>>> import numpy as np
>>> np.set_printoptions(precision=3, suppress=True, linewidth=100)
>>> J = np.load("sample3.npy")
>>> J
array([[6, 5, 5, 4, 5, 5, 5, 6],
       [5, 5, 4, 4, 3, 4, 4, 5],
       [5, 4, 5, 4, 4, 3, 5, 5],
       [4, 4, 4, 4, 2, 2, 4, 4],
       [5, 3, 4, 2, 6, 5, 4, 5],
       [5, 4, 3, 2, 5, 6, 3, 5],
       [5, 4, 5, 4, 4, 3, 5, 5],
       [6, 5, 5, 4, 5, 5, 5, 6]])
>>> Y = np.array([[-6, 9, -9],
...     [-3, 1, 0],
...     [-8, -9, 7],
...     [9, 3, 3],
...     [1, 4, -5],
...     [-3, -8, 0],
...     [-7, -3, 1],
...     [0, 8, -9]])
>>> np.einsum("ik,kj->ij", J, Y)
array([[-100,   39,  -81],
       [ -78,   34,  -61],
       [ -86,   33,  -58],
       [ -64,   28,  -38],
       [ -90,   30,  -82],
       [ -82,   31,  -85],
       [ -86,   33,  -58],
       [-100,   39,  -81]])
>>> np.linalg.matrix_rank(np.vstack([J, Y.T]))
np.int64(6)
>>> Y @ J
Traceback (most recent call last):
  File "<python-input-7>", line 1, in <module>
    Y @ J
    ~~^~~
ValueError: matmul: Input operand 1 has a mismatch in its core dimension 0, with gufunc signature (n?,k),(k,m?)->(n?,m?) (size 8 is different from 3)
>>> np.linalg.matrix_rank(J @ Y)
np.int64(3)
>>> u = np.array([1, 0, 0])
>>> np.convolve(J[3], u)
array([4, 4, 4, 4, 2, 2, 4, 4, 0, 0])
>>> np.cross(J[3, :3], J[1, :3])
array([-4,  4,  0])
>>> W1 = np.array([[8, -7, 7, 9],
...     [3, 7, 8, -2],
...     [3, 0, 9, -7],
...     [9, -5, -5, 7],
...     [8, 4, -6, 6],
...     [-3, -2, -6, 9],
...     [-5, 5, 2, 3],
...     [8, 0, 6, 2]])
>>> c = np.array([-3, -3, 4, 3])
>>> H = np.maximum(J @ W1 + c, 0)
>>> np.linalg.matrix_rank(H)
np.int64(4)
>>> (H > 0).mean(axis=0)
array([1., 1., 1., 1.])
>>> Z = np.array([[-3, 3], [0, -1], [-1, 1], [2, -3]])
>>> (H @ Z).round(6).argmax(axis=1)
array([1, 1, 1, 1, 1, 1, 1, 1])
>>> left, sigma, Vh = np.linalg.svd(J)
>>> np.argmax(sigma[:-1] / (sigma[1:] + 1e-6)) + 1
np.int64(3)
>>> Y = left[:, :3] @ np.diag(sigma[:3]) @ Vh[:3]
>>> np.linalg.matrix_rank(J, rtol=0.05)
np.int64(3)
>>> np.linalg.matrix_rank(Y)
np.int64(3)
>>> round(float(np.linalg.norm(J - Y, 2)), 3), round(float(sigma[3]), 3)
(0.0, 0.0)
>>> rank = np.linalg.matrix_rank(J)
>>> rank
np.int64(3)
>>> N = np.linalg.svd(J)[2][rank:].T
>>> [int(np.linalg.matrix_rank(np.delete(J, i, axis=0))) for i in range(8)]
[3, 3, 3, 3, 3, 3, 3, 3]
>>> [int(np.linalg.matrix_rank(J[:i])) for i in range(1, len(J) + 1)]
[1, 2, 3, 3, 3, 3, 3, 3]
>>> np.linalg.matrix_rank(J.T @ J), np.linalg.matrix_rank(J @ J.T)
(np.int64(3), np.int64(3))
>>> [int(np.linalg.matrix_rank(J[:, :j + 1])) for j in range(8)]
[1, 2, 3, 3, 3, 3, 3, 3]
>>> feats = np.load("case18.npy")
>>> feats
array([[  8,  -4,  10,   0,   8,  10],
       [  0,   0,   0,   0,   0,   0],
       [  4,  -2,   5,   0,   4,   5],
       [ -8,   4, -10,   0,  -8, -10],
       [  4,  -2,   5,   0,   4,   5],
       [ -8,   4, -10,   0,  -8, -10],
       [ -4,   2,  -5,   0,  -4,  -5],
       [  0,   0,   0,   0,   0,   0],
       [ 12,  -6,  15,   0,  12,  15]])
>>> theta = np.radians(45)
>>> Rm = np.eye(6)
>>> Rm[3, 3] = Rm[2, 2] = np.cos(theta)
>>> Rm[3, 2], Rm[2, 3] = -np.sin(theta), np.sin(theta)
>>> Rm
array([[ 1.   ,  0.   ,  0.   ,  0.   ,  0.   ,  0.   ],
       [ 0.   ,  1.   ,  0.   ,  0.   ,  0.   ,  0.   ],
       [ 0.   ,  0.   ,  0.707,  0.707,  0.   ,  0.   ],
       [ 0.   ,  0.   , -0.707,  0.707,  0.   ,  0.   ],
       [ 0.   ,  0.   ,  0.   ,  0.   ,  1.   ,  0.   ],
       [ 0.   ,  0.   ,  0.   ,  0.   ,  0.   ,  1.   ]])
>>> Y = feats @ Rm.T
>>> np.abs(Y - feats).max(axis=0)
array([ 0.   ,  0.   ,  4.393, 10.607,  0.   ,  0.   ])
>>> np.allclose(np.linalg.norm(feats, axis=1), np.linalg.norm(Y, axis=1))
True
>>> Y
array([[  8.   ,  -4.   ,   7.071,  -7.071,   8.   ,  10.   ],
       [  0.   ,   0.   ,   0.   ,   0.   ,   0.   ,   0.   ],
       [  4.   ,  -2.   ,   3.536,  -3.536,   4.   ,   5.   ],
       [ -8.   ,   4.   ,  -7.071,   7.071,  -8.   , -10.   ],
       [  4.   ,  -2.   ,   3.536,  -3.536,   4.   ,   5.   ],
       [ -8.   ,   4.   ,  -7.071,   7.071,  -8.   , -10.   ],
       [ -4.   ,   2.   ,  -3.536,   3.536,  -4.   ,  -5.   ],
       [  0.   ,   0.   ,   0.   ,   0.   ,   0.   ,   0.   ],
       [ 12.   ,  -6.   ,  10.607, -10.607,  12.   ,  15.   ]])
>>> round(float(np.linalg.det(Rm)), 3), np.round(np.trace(Rm), 3)
(1.0, np.float64(5.414))
>>> np.unique(feats.round(6), axis=0).shape
(6, 6)
>>> try:
...     np.linalg.inv(feats)
... except np.linalg.LinAlgError as e:
...     print(repr(e))
... 
LinAlgError('Last 2 dimensions of the array must be square')
>>> feats @ np.linalg.pinv(feats) @ feats
array([[  8.,  -4.,  10.,   0.,   8.,  10.],
       [  0.,   0.,   0.,   0.,   0.,   0.],
       [  4.,  -2.,   5.,   0.,   4.,   5.],
       [ -8.,   4., -10.,   0.,  -8., -10.],
       [  4.,  -2.,   5.,   0.,   4.,   5.],
       [ -8.,   4., -10.,   0.,  -8., -10.],
       [ -4.,   2.,  -5.,   0.,  -4.,  -5.],
       [  0.,   0.,   0.,   0.,   0.,   0.],
       [ 12.,  -6.,  15.,   0.,  12.,  15.]])
>>> np.abs(np.diag(np.linalg.qr(feats)[1])) > 1e-9
array([ True, False, False, False, False, False])
>>> left, sigma, Vh = np.linalg.svd(feats)
>>> sigma.round(3) + 0
array([45.431,  0.   ,  0.   ,  0.   ,  0.   ,  0.   ])
>>> Y = left[:, :1] @ np.diag(sigma[:1]) @ Vh[:1]
>>> np.round(np.linalg.norm(feats - Y) / np.linalg.norm(feats), 3)
np.float64(0.0)
>>> round(np.linalg.norm(feats - Y, 2), 3), round(sigma[1], 3)
(np.float64(0.0), np.float64(0.0))
>>> left, sigma, Vh = np.linalg.svd(feats)
>>> vecs = Vh[:(sigma > 1e-8).sum()]
>>> rng = np.random.default_rng(1238)
>>> vec = feats[8] + -2 * feats[5] + rng.integers(2) * np.eye(6)[5]
>>> vec
array([ 28., -14.,  35.,   0.,  28.,  36.])
>>> round(np.linalg.norm(vec - vecs.T @ vecs @ vec), 3)
np.float64(0.842)
>>> np.allclose(vecs.T @ vecs @ vec, vec)
False
>>> np.diag(vecs.T @ vecs)
array([0.186, 0.047, 0.291, 0.   , 0.186, 0.291])
